$ python -q
>>> import numpy as np
>>> np.set_printoptions(suppress=True, linewidth=200)
>>> def tidy(a):
...     return np.round(a, 3) + 0
... 
>>> m1 = np.array([[-0.1, 0.1, -0.3, 0.3, -0.8, -0.3, -0.9, 0.5],
...     [-0.5, 0.7, 0.7, -0.7, 0.6, -1.1, 1.4, -0.9],
...     [-1.1, -0.9, 0.4, -0.1, 1.0, 0.1, 0.7, -0.4],
...     [-0.9, -1.3, -0.4, -0.9, 0.8, 0.2, 1.7, 1.0],
...     [-0.1, 0.9, -1.1, 0.5, -0.3, -0.1, 1.0, -1.5],
...     [-0.7, -1.0, -0.3, -0.2, 0.9, 0.8, 0.3, 0.7],
...     [-0.6, 0.9, 1.2, 1.8, -0.4, -1.1, 0.6, -1.2],
...     [-0.2, -1.6, -0.5, 1.6, 0.7, -0.2, -1.2, -1.7]])
>>> m1
array([[-0.1,  0.1, -0.3,  0.3, -0.8, -0.3, -0.9,  0.5],
       [-0.5,  0.7,  0.7, -0.7,  0.6, -1.1,  1.4, -0.9],
       [-1.1, -0.9,  0.4, -0.1,  1. ,  0.1,  0.7, -0.4],
       [-0.9, -1.3, -0.4, -0.9,  0.8,  0.2,  1.7,  1. ],
       [-0.1,  0.9, -1.1,  0.5, -0.3, -0.1,  1. , -1.5],
       [-0.7, -1. , -0.3, -0.2,  0.9,  0.8,  0.3,  0.7],
       [-0.6,  0.9,  1.2,  1.8, -0.4, -1.1,  0.6, -1.2],
       [-0.2, -1.6, -0.5,  1.6,  0.7, -0.2, -1.2, -1.7]])
>>> B = m1 / np.sqrt((m1 ** 2).mean(axis=1, keepdims=True))
>>> np.linalg.matrix_rank(m1 - m1.mean(axis=1, keepdims=True))
np.int64(7)
>>> np.linalg.matrix_rank(B) == np.linalg.matrix_rank(m1)
np.True_
>>> E = np.loadtxt("case6.csv", delimiter=",")
>>> E
array([[ 2.,  1.,  2.,  0.],
       [ 4.,  2.,  4.,  1.],
       [ 6.,  4.,  6.,  3.],
       [ 7.,  4.,  7.,  5.],
       [ 9.,  6.,  9.,  7.],
       [10.,  7.,  9.,  9.],
       [12.,  7.,  9.,  9.],
       [13.,  7.,  9.,  9.],
       [15.,  9.,  9.,  9.],
       [17.,  9., 11.,  9.],
       [19.,  9., 11., 11.],
       [19., 11., 11., 12.]])
>>> basis = E[[10, 6]].astype(float)
>>> for _ in range(5):
...     idx = np.linalg.norm(E[:, None] - basis, axis=-1).argmin(axis=1)
...     basis = np.array([E[idx == j].mean(axis=0) for j in range(2)])
... 
>>> idx
array([1, 1, 1, 1, 1, 0, 0, 0, 0, 0, 0, 0])
>>> np.abs(basis[1] - basis[0]).argmax()
np.int64(0)
>>> np.bincount(idx)
array([7, 5])
>>> Xc = (E - E.mean(axis=0)) / E.std(axis=0)
>>> np.argwhere(np.abs(Xc) > 2)
array([[0, 2]])
>>> c = np.linalg.lstsq(np.delete(Xc, 3, axis=1), Xc[:, 3])[0]
>>> tidy(1 - np.var(Xc[:, 3] - np.delete(Xc, 3, axis=1) @ c))
np.float64(0.954)
>>> F = np.maximum(np.array([[2], [0], [2], [2], [0], [2], [1], [2], [1], [2]]) @ np.array([[1, 6, -8, -4, -7]]) + np.array([0, -5, -1, -3, -2]), 0)
>>> F
array([[2, 7, 0, 0, 0],
       [0, 0, 0, 0, 0],
       [2, 7, 0, 0, 0],
       [2, 7, 0, 0, 0],
       [0, 0, 0, 0, 0],
       [2, 7, 0, 0, 0],
       [1, 1, 0, 0, 0],
       [2, 7, 0, 0, 0],
       [1, 1, 0, 0, 0],
       [2, 7, 0, 0, 0]])
>>> np.unique(F.round(6), axis=0).shape
(3, 5)
>>> np.allclose(F[:-1].T @ np.linalg.lstsq(F[:-1].T, F[-1])[0], F[-1])
True
>>> x0 = np.array([-1, 0, -1, 2, 2])
>>> h1 = np.maximum(F @ x0, 0)
>>> np.flatnonzero(h1 > 1e-9)
array([], dtype=int64)
>>> np.maximum(F @ x0, 0) - np.maximum(-F @ x0, 0)
array([-2,  0, -2, -2,  0, -2, -1, -2, -1, -2])
>>> F.T @ h1
array([0, 0, 0, 0, 0])
>>> tidy(np.tanh(F @ x0))
array([-0.964,  0.   , -0.964, -0.964,  0.   , -0.964, -0.762, -0.964, -0.762, -0.964])
>>> F[2] @ F[9]
np.int64(53)
>>> tidy(np.linalg.norm(F) ** 2 / np.linalg.norm(F, 2) ** 2)
np.float64(1.003)
>>> tidy(np.linalg.norm(F, axis=0))
array([ 5.099, 17.205,  0.   ,  0.   ,  0.   ])
>>> tidy(np.linalg.norm(F, "nuc"))
np.float64(18.885)
>>> np.linalg.norm(F, axis=1).argmax()
np.int64(0)
>>> tidy(np.linalg.norm(F[2] - F[9]))
np.float64(0.0)
>>> U, s, VT = np.linalg.svd(F)
>>> evecs = VT[:(s > 1e-8).sum()]
>>> rng = np.random.default_rng(2554)
>>> x0 = F[5] + 2 * F[6] + rng.integers(2) * np.eye(5)[3]
>>> x0
array([4., 9., 0., 0., 0.])
>>> np.linalg.matrix_rank(np.vstack([F, x0]))
np.int64(2)
>>> tidy(np.linalg.norm(x0 - evecs.T @ evecs @ x0))
np.float64(0.0)
>>> X = np.load("x.npy")
>>> X
array([[ -3,  -3,  -3,  -3,  -3,  -3,  -3],
       [ -3,  -6,  -6,  -6,  -6,  -6,  -6],
       [ -3,  -6,  -9,  -9,  -9,  -9,  -9],
       [ -3,  -6,  -9, -12, -12, -12, -12],
       [ -3,  -6,  -9, -12, -15, -15, -15],
       [ -3,  -6,  -9, -12, -15, -18, -18],
       [ -3,  -6,  -9, -12, -15, -18, -21]])
>>> # symmetric, so the eigenvalues are real
>>> vals, evecs = np.linalg.eigh(X)
>>> tidy(vals)
array([-68.642,  -7.854,  -3.   ,  -1.675,  -1.146,  -0.899,  -0.784])
>>> tidy(np.linalg.svd(X, compute_uv=False))
array([68.642,  7.854,  3.   ,  1.675,  1.146,  0.899,  0.784])
>>> tidy(evecs @ np.diag(vals) @ evecs.T)
array([[ -3.,  -3.,  -3.,  -3.,  -3.,  -3.,  -3.],
       [ -3.,  -6.,  -6.,  -6.,  -6.,  -6.,  -6.],
       [ -3.,  -6.,  -9.,  -9.,  -9.,  -9.,  -9.],
       [ -3.,  -6.,  -9., -12., -12., -12., -12.],
       [ -3.,  -6.,  -9., -12., -15., -15., -15.],
       [ -3.,  -6.,  -9., -12., -15., -18., -18.],
       [ -3.,  -6.,  -9., -12., -15., -18., -21.]])
>>> tidy(np.linalg.eigvalsh(X @ X))
array([   0.614,    0.808,    1.313,    2.806,    9.   ,   61.687, 4711.772])
>>> tidy(evecs.T @ X @ evecs)
array([[-68.642,   0.   ,   0.   ,   0.   ,   0.   ,   0.   ,   0.   ],
       [  0.   ,  -7.854,   0.   ,   0.   ,   0.   ,   0.   ,   0.   ],
       [  0.   ,   0.   ,  -3.   ,   0.   ,   0.   ,   0.   ,   0.   ],
       [  0.   ,   0.   ,   0.   ,  -1.675,   0.   ,   0.   ,   0.   ],
       [  0.   ,   0.   ,   0.   ,   0.   ,  -1.146,   0.   ,   0.   ],
       [  0.   ,   0.   ,   0.   ,   0.   ,   0.   ,  -0.899,   0.   ],
       [  0.   ,   0.   ,   0.   ,   0.   ,   0.   ,   0.   ,  -0.784]])
